$ python3 -q
>>> import numpy as np
>>> import numpy.linalg as la
>>> np.set_printoptions(suppress=True, linewidth=160)
>>> rd = lambda a: np.round(a, 2) + 0
>>> E = np.loadtxt("mat.csv", delimiter=",")
>>> print(E)
[[-0.95 -2.    2.    2.    2.   -1.    0.    1.    1.    2.    1.  ]
 [ 0.   -0.95 -2.   -2.   -2.    0.    1.   -1.   -1.    2.    2.  ]
 [ 1.    1.   -0.95 -1.   -1.    2.   -2.    0.   -1.    1.    2.  ]
 [-1.   -2.   -1.   -0.95  0.   -2.    0.    2.    1.    2.   -2.  ]
 [ 0.    2.    0.   -1.    0.05  2.    0.   -1.    0.    1.   -1.  ]
 [ 0.    2.   -1.    1.    0.    2.05 -1.   -1.    2.    0.   -2.  ]
 [-2.    2.    0.   -2.   -1.    2.   -1.95  2.   -1.   -2.    0.  ]
 [ 0.    1.   -2.    1.   -2.    0.   -2.   -0.95 -1.    0.   -2.  ]
 [ 0.   -1.   -1.    0.   -2.    1.   -1.    0.   -0.95  2.   -2.  ]
 [ 1.   -2.    2.    2.   -2.    1.    1.   -1.    1.    0.05  2.  ]
 [-1.   -2.    2.    2.    2.   -1.    0.    1.    1.    2.    1.05]]
>>> def softmax(z):
...     e = np.exp(z - z.max(axis=-1, keepdims=True))
...     return e / e.sum(axis=-1, keepdims=True)
... 
>>> print(rd(softmax(E).sum(axis=1)))
[1. 1. 1. 1. 1. 1. 1. 1. 1. 1. 1.]
>>> print(rd(softmax(E[9])))
[0.08 0.   0.21 0.21 0.   0.08 0.08 0.01 0.08 0.03 0.21]
>>> print(rd(softmax(E[9] + -3)))
[0.08 0.   0.21 0.21 0.   0.08 0.08 0.01 0.08 0.03 0.21]
>>> scores = E @ E.T / np.sqrt(11)
>>> print(rd(softmax(scores + np.triu(np.full(scores.shape, -np.inf), 1))))
[[1.   0.   0.   0.   0.   0.   0.   0.   0.   0.   0.  ]
 [0.   1.   0.   0.   0.   0.   0.   0.   0.   0.   0.  ]
 [0.   0.06 0.94 0.   0.   0.   0.   0.   0.   0.   0.  ]
 [0.01 0.   0.   0.99 0.   0.   0.   0.   0.   0.   0.  ]
 [0.   0.03 0.13 0.   0.83 0.   0.   0.   0.   0.   0.  ]
 [0.   0.   0.   0.   0.05 0.95 0.   0.   0.   0.   0.  ]
 [0.   0.   0.   0.   0.   0.   1.   0.   0.   0.   0.  ]
 [0.   0.   0.01 0.   0.01 0.05 0.01 0.92 0.   0.   0.  ]
 [0.   0.03 0.02 0.05 0.01 0.02 0.01 0.16 0.7  0.   0.  ]
 [0.01 0.   0.   0.   0.   0.   0.   0.   0.   0.99 0.  ]
 [0.49 0.   0.   0.   0.   0.   0.   0.   0.   0.   0.5 ]]
>>> print(rd(softmax(scores)[9] @ E))
[ 0.97 -2.    1.99  1.99 -1.95  0.97  0.98 -0.97  1.    0.08  1.98]
>>> print(rd(softmax(scores)))
[[0.49 0.   0.   0.   0.   0.   0.   0.   0.   0.   0.5 ]
 [0.   0.97 0.01 0.   0.   0.   0.   0.   0.01 0.   0.  ]
 [0.   0.06 0.84 0.   0.02 0.01 0.06 0.01 0.01 0.   0.  ]
 [0.01 0.   0.   0.97 0.   0.   0.   0.   0.01 0.   0.01]
 [0.   0.02 0.08 0.   0.47 0.27 0.08 0.04 0.04 0.   0.  ]
 [0.   0.   0.   0.   0.04 0.9  0.01 0.04 0.01 0.   0.  ]
 [0.   0.   0.   0.   0.   0.   1.   0.   0.   0.   0.  ]
 [0.   0.   0.01 0.   0.01 0.04 0.01 0.85 0.08 0.   0.  ]
 [0.   0.03 0.02 0.05 0.01 0.01 0.01 0.16 0.7  0.   0.  ]
 [0.01 0.   0.   0.   0.   0.   0.   0.   0.   0.98 0.01]
 [0.49 0.   0.   0.   0.   0.   0.   0.   0.   0.   0.5 ]]
>>> print(softmax(scores).round(6).argmax(axis=1))
[10  1  2  3  4  5  6  7  8  9 10]
>>> th = np.radians(90)
>>> Rm = np.eye(11)
>>> Rm[6, 6] = Rm[9, 9] = np.cos(th)
>>> Rm[6, 9], Rm[9, 6] = -np.sin(th), np.sin(th)
>>> print(rd(Rm))
[[ 1.  0.  0.  0.  0.  0.  0.  0.  0.  0.  0.]
 [ 0.  1.  0.  0.  0.  0.  0.  0.  0.  0.  0.]
 [ 0.  0.  1.  0.  0.  0.  0.  0.  0.  0.  0.]
 [ 0.  0.  0.  1.  0.  0.  0.  0.  0.  0.  0.]
 [ 0.  0.  0.  0.  1.  0.  0.  0.  0.  0.  0.]
 [ 0.  0.  0.  0.  0.  1.  0.  0.  0.  0.  0.]
 [ 0.  0.  0.  0.  0.  0.  0.  0.  0. -1.  0.]
 [ 0.  0.  0.  0.  0.  0.  0.  1.  0.  0.  0.]
 [ 0.  0.  0.  0.  0.  0.  0.  0.  1.  0.  0.]
 [ 0.  0.  0.  0.  0.  0.  1.  0.  0.  0.  0.]
 [ 0.  0.  0.  0.  0.  0.  0.  0.  0.  0.  1.]]
>>> Y = E @ Rm.T
>>> print(rd(la.svd(E, compute_uv=False)), rd(la.svd(Y, compute_uv=False)))
[9.4  6.18 6.15 5.33 4.43 3.66 2.85 1.98 1.57 0.6  0.  ] [9.4  6.18 6.15 5.33 4.43 3.66 2.85 1.98 1.57 0.6  0.  ]
>>> print(rd(np.sort(np.abs(la.eigvals(E)))))
[0.05 0.14 2.54 2.54 2.78 3.18 3.18 3.66 3.66 4.44 4.44]
>>> print(np.allclose(E @ E.T, E.T @ E))
False
>>> print((E + E.T) / 2)
[[-0.95 -1.    1.5   0.5   1.   -0.5  -1.    0.5   0.5   1.5   0.  ]
 [-1.   -0.95 -0.5  -2.    0.    1.    1.5   0.   -1.    0.    0.  ]
 [ 1.5  -0.5  -0.95 -1.   -0.5   0.5  -1.   -1.   -1.    1.5   2.  ]
 [ 0.5  -2.   -1.   -0.95 -0.5  -0.5  -1.    1.5   0.5   2.    0.  ]
 [ 1.    0.   -0.5  -0.5   0.05  1.   -0.5  -1.5  -1.   -0.5   0.5 ]
 [-0.5   1.    0.5  -0.5   1.    2.05  0.5  -0.5   1.5   0.5  -1.5 ]
 [-1.    1.5  -1.   -1.   -0.5   0.5  -1.95  0.   -1.   -0.5   0.  ]
 [ 0.5   0.   -1.    1.5  -1.5  -0.5   0.   -0.95 -0.5  -0.5  -0.5 ]
 [ 0.5  -1.   -1.    0.5  -1.    1.5  -1.   -0.5  -0.95  1.5  -0.5 ]
 [ 1.5   0.    1.5   2.   -0.5   0.5  -0.5  -0.5   1.5   0.05  2.  ]
 [ 0.    0.    2.    0.    0.5  -1.5   0.   -0.5  -0.5   2.    1.05]]
>>> print(rd(np.abs(la.eigvals(E)).max()))
4.44
>>> la.determinant(E)
Traceback (most recent call last):
  File "<python-input-26>", line 1, in <module>
    la.determinant(E)
    ^^^^^^^^^^^^^^
AttributeError: module 'numpy.linalg' has no attribute 'determinant'
>>> m1 = np.load("block16.npy")
>>> print(m1)
[[ -11.   -4.   -7.   -5.]
 [ -64.  -35.   31.   -7.]
 [-108.  -54.   27.  -18.]
 [  96.   48.  -15.   24.]]
>>> print(np.einsum("ii->", m1))
5.0
>>> print(rd(la.eigvals(m1)))
[-9. -3.  9.  8.]
>>> print(rd(la.det(m1[::-1])))
1944.0
>>> print(rd(la.det(m1.T)))
1944.0
>>> print(np.kron(np.eye(2, dtype=int), m1))
[[ -11.   -4.   -7.   -5.   -0.   -0.   -0.   -0.]
 [ -64.  -35.   31.   -7.   -0.   -0.    0.   -0.]
 [-108.  -54.   27.  -18.   -0.   -0.    0.   -0.]
 [  96.   48.  -15.   24.    0.    0.   -0.    0.]
 [  -0.   -0.   -0.   -0.  -11.   -4.   -7.   -5.]
 [  -0.   -0.    0.   -0.  -64.  -35.   31.   -7.]
 [  -0.   -0.    0.   -0. -108.  -54.   27.  -18.]
 [   0.    0.   -0.    0.   96.   48.  -15.   24.]]
>>> X = np.array([[-6, -9, -6, -9, -6, -9],
...     [-1, 4, -1, 4, -1, 4],
...     [-4, 5, -4, 5, -4, 5],
...     [-6, -9, -6, -9, -6, -9],
...     [-1, 4, -1, 4, -1, 4],
...     [-4, 5, -4, 5, -4, 5]])
>>> vec = np.array([-3, -3, -2, 1, 3, -2])
>>> a = np.maximum(X @ vec, 0)
>>> print(X * (a > 1e-9)[:, None])
[[-6 -9 -6 -9 -6 -9]
 [ 0  0  0  0  0  0]
 [ 0  0  0  0  0  0]
 [-6 -9 -6 -9 -6 -9]
 [ 0  0  0  0  0  0]
 [ 0  0  0  0  0  0]]
>>> print(a)
[48  0  0 48  0  0]
>>> print(np.maximum(X @ vec, 0) - np.maximum(-X @ vec, 0))
[ 48 -14 -12  48 -14 -12]
>>> print(np.flatnonzero(a > 1e-9))
[0 3]
>>> print(X.T @ a)
[-576 -864 -576 -864 -576 -864]
>>> print(np.abs(np.diag(la.qr(X)[1])) > 1e-9)
[ True  True False False False False]
>>> print(la.lstsq(X[:-1].T, X[-1])[2])
2
>>> print(rd(np.trace(la.pinv(X) @ X)))
2.0
>>> rank = la.matrix_rank(X)
>>> print(rank)
2
>>> N = la.svd(X)[2][rank:].T
>>> print(N.shape)
(6, 4)
>>> print([int(la.matrix_rank(X[:, :j + 1])) for j in range(6)])
[1, 2, 2, 2, 2, 2]
>>> data = np.load("w.npy")
>>> print(data)
[[-16   7  -7  13   9   1  -5  -4]
 [  7 -12   8 -11   6   3  10  -5]
 [ -7   8  10  -3  -8  -3   0   2]
 [ 13 -11  -3  -2   4   3  17 -16]
 [  9   6  -8   4   8   1   4  -8]
 [  1   3  -3   3   1   6  -6 -15]
 [ -5  10   0  17   4  -6  -2  -3]
 [ -4  -5   2 -16  -8 -15  -3 -16]]
>>> # equal to its transpose
>>> O, Rm = la.qr(data)
>>> print(O.shape, Rm.shape)
(8, 8) (8, 8)
>>> print(np.trace(O @ O.T))
8.0
>>> print(rd(O @ Rm))
[[-16.   7.  -7.  13.   9.   1.  -5.  -4.]
 [  7. -12.   8. -11.   6.   3.  10.  -5.]
 [ -7.   8.  10.  -3.  -8.  -3.   0.   2.]
 [ 13. -11.  -3.  -2.   4.   3.  17. -16.]
 [  9.   6.  -8.   4.   8.   1.   4.  -8.]
 [  1.   3.  -3.   3.   1.   6.  -6. -15.]
 [ -5.  10.   0.  17.   4.  -6.  -2.  -3.]
 [ -4.  -5.   2. -16.  -8. -15.  -3. -16.]]
>>> print(rd(np.abs(np.diag(Rm))))
[25.42 18.39 16.14 16.96 11.05 14.03 10.31 23.09]
>>> print(rd(O.T @ O))
[[1. 0. 0. 0. 0. 0. 0. 0.]
 [0. 1. 0. 0. 0. 0. 0. 0.]
 [0. 0. 1. 0. 0. 0. 0. 0.]
 [0. 0. 0. 1. 0. 0. 0. 0.]
 [0. 0. 0. 0. 1. 0. 0. 0.]
 [0. 0. 0. 0. 0. 1. 0. 0.]
 [0. 0. 0. 0. 0. 0. 1. 0.]
 [0. 0. 0. 0. 0. 0. 0. 1.]]
>>> print(rd(abs(Rm[0, 0])), rd(la.norm(data[:, 0])))
25.42 25.42
>>> evals, vecs = la.eigvalsh(data)
Traceback (most recent call last):
  File "<python-input-60>", line 1, in <module>
    evals, vecs = la.eigvalsh(data)
    ^^^^^^^^^^^
ValueError: too many values to unpack (expected 2)
>>> evals, vecs = la.eigh(data)
>>> print(rd(evals))
[-43.1  -27.54 -13.96  -6.57   7.68  11.8   14.39  33.3 ]
>>> print((evals > 1e-8).sum(), (evals < -1e-8).sum())
4 4
>>> print(rd(np.abs(vecs[:, -1])))
[0.29 0.04 0.37 0.5  0.48 0.29 0.25 0.39]
>>> print(rd(evals.sum()), np.trace(data))
-24.0 -24
>>> print(rd(la.eigvalsh(data + 4 * np.eye(8))))
[-39.1  -23.54  -9.96  -2.57  11.68  15.8   18.39  37.3 ]
>>> print(rd(vecs.T @ vecs))
[[1. 0. 0. 0. 0. 0. 0. 0.]
 [0. 1. 0. 0. 0. 0. 0. 0.]
 [0. 0. 1. 0. 0. 0. 0. 0.]
 [0. 0. 0. 1. 0. 0. 0. 0.]
 [0. 0. 0. 0. 1. 0. 0. 0.]
 [0. 0. 0. 0. 0. 1. 0. 0.]
 [0. 0. 0. 0. 0. 0. 1. 0.]
 [0. 0. 0. 0. 0. 0. 0. 1.]]
>>> print(rd(la.eigvalsh(data @ data)))
[  43.18   58.95  139.19  194.82  207.1   758.47 1108.91 1857.38]
>>> print(rd(vecs.T @ data @ vecs))
[[-43.1    0.     0.     0.     0.     0.     0.     0.  ]
 [  0.   -27.54   0.     0.     0.     0.     0.     0.  ]
 [  0.     0.   -13.96   0.     0.     0.     0.     0.  ]
 [  0.     0.     0.    -6.57   0.     0.     0.     0.  ]
 [  0.     0.     0.     0.     7.68   0.     0.     0.  ]
 [  0.     0.     0.     0.     0.    11.8    0.     0.  ]
 [  0.     0.     0.     0.     0.     0.    14.39   0.  ]
 [  0.     0.     0.     0.     0.     0.     0.    33.3 ]]
>>> U, s, VT = la.svd(X)
>>> vecs = VT[:(s > 1e-8).sum()]
>>> rng = np.random.default_rng(872)
>>> vec = X[5] + -3 * X[0] + rng.integers(2) * np.eye(6)[3]
>>> print(vec)
[14. 32. 14. 33. 14. 32.]
>>> print(la.matrix_rank(np.vstack([X, vec])))
3
>>> print(rd(np.diag(vecs.T @ vecs)))
[0.33 0.33 0.33 0.33 0.33 0.33]
>>> print(rd(la.norm(vec - vecs.T @ vecs @ vec)))
0.82
>>> print(np.allclose(vecs.T @ vecs @ vec, vec))
False
>>> print(rd(la.norm(data, axis=0)))
[25.42 23.41 17.29 29.55 18.49 18.06 21.89 29.24]
>>> print(rd(la.norm(data, "nuc")))
158.33
>>> print(rd(la.norm(data, axis=1)))
[25.42 23.41 17.29 29.55 18.49 18.06 21.89 29.24]
>>> print(rd(la.svd(data, compute_uv=False)))
[43.1  33.3  27.54 14.39 13.96 11.8   7.68  6.57]
>>> print(data.sum(axis=0))
[ -2   6  -1   5  16 -10  15 -65]
>>> print(np.abs(data).max())
17
>>> print(data.sum(axis=1))
[ -2   6  -1   5  16 -10  15 -65]
>>> print(data.shape)
(8, 8)
>>> F = np.load("out5.npy")
>>> print(F)
[[-1.8  -0.3   0.1  -0.5   0.2   0.97 -0.4   1.1 ]
 [ 1.3   0.2   0.5  -1.1  -1.    1.55  0.    0.2 ]
 [ 1.5  -0.8  -0.1   0.6  -0.3  -0.49 -0.2   0.9 ]
 [ 0.   -0.2  -0.1   0.7   2.   -0.65 -0.4   0.2 ]
 [ 0.5   1.2  -1.6   0.5   0.5  -0.05 -1.4   0.5 ]
 [-1.1  -1.5  -1.1  -1.    0.5   1.32  1.2   0.  ]
 [-1.6   0.7  -0.8  -0.1   0.9   0.27  0.7  -1.4 ]
 [ 0.3  -0.2   0.1   0.8  -0.9  -0.58  0.3   0.  ]
 [ 1.4   1.    2.1  -0.3   0.    0.18 -0.2   0.9 ]
 [-0.6  -1.   -0.5   0.3  -1.1  -0.9  -0.1   1.6 ]
 [ 0.3  -1.2   0.6   1.6   0.8  -1.35 -1.9   1.4 ]
 [-0.8  -0.9  -0.7  -0.1  -1.1   0.61  0.1   0.4 ]
 [ 0.5  -0.1   0.5  -0.1  -0.6   0.58 -0.4   1.5 ]
 [-0.3   1.5   1.5   0.6   0.4  -0.9   0.4   0.5 ]
 [ 1.4   0.8   1.1   0.1  -1.3  -0.45  1.8   0.6 ]
 [-0.3   0.   -0.4   0.9   0.   -0.82 -0.3   0.2 ]
 [-1.8   1.1  -1.   -0.5  -0.6   0.4   0.3   0.1 ]
 [-1.2   1.1  -0.4   0.8  -2.7  -0.86  0.1  -0.7 ]
 [ 1.    0.6  -0.3  -0.8   0.    0.35  0.8  -0.1 ]
 [ 0.7   0.2  -1.1  -0.6   1.1   0.44  1.2  -0.3 ]
 [ 1.1   0.6   1.   -0.6   1.3   0.41  1.    1.8 ]
 [ 0.2   0.2  -1.9  -0.3   0.8   0.41  0.1   0.9 ]
 [-0.8   0.5  -1.1   0.1   0.9   0.23 -0.4   0.6 ]
 [ 0.5   1.3   0.8  -0.8  -0.2   0.71  0.9   0.3 ]
 [-1.   -0.1  -0.5   0.   -1.7  -0.01  1.1  -0.2 ]
 [ 1.8   0.2   1.3   1.3  -2.   -1.4   0.3   0.2 ]
 [ 0.2   0.4  -1.9   2.1   0.8  -2.   -1.6  -0.2 ]
 [ 1.   -1.    2.7   0.4  -1.1  -0.56  0.7  -0.8 ]
 [-1.8   0.3  -1.5  -0.5   0.3   0.41  0.5  -0.2 ]
 [-1.1   0.6   1.7  -0.3  -0.4   0.25 -0.6   0.9 ]
 [ 1.   -0.1  -2.    0.9  -2.5  -0.77 -1.3  -1.4 ]
 [-1.1  -0.8  -1.6  -0.8  -1.2   0.92 -0.3  -0.1 ]
 [ 0.5  -0.1  -0.7  -0.3   2.2   0.86 -0.4   0.5 ]]
>>> W2 = F[[17, 10]].astype(float)
>>> for _ in range(4):
...     lab = la.norm(F[:, None] - W2, axis=-1).argmin(axis=1)
...     W2 = np.array([F[lab == j].mean(axis=0) for j in range(2)])
... 
>>> print(lab)
[1 0 1 1 1 0 0 0 1 1 1 0 1 1 0 1 0 0 0 0 1 1 1 0 0 0 1 0 0 1 0 0 1]
>>> print(np.bincount(lab))
[17 16]
>>> print(rd(W2))
[[-0.08  0.11 -0.26 -0.12 -0.79  0.14  0.49 -0.2 ]
 [ 0.08  0.14 -0.05  0.31  0.47 -0.2  -0.42  0.83]]
>>> print(np.abs(W2[1] - W2[0]).argmax())
4
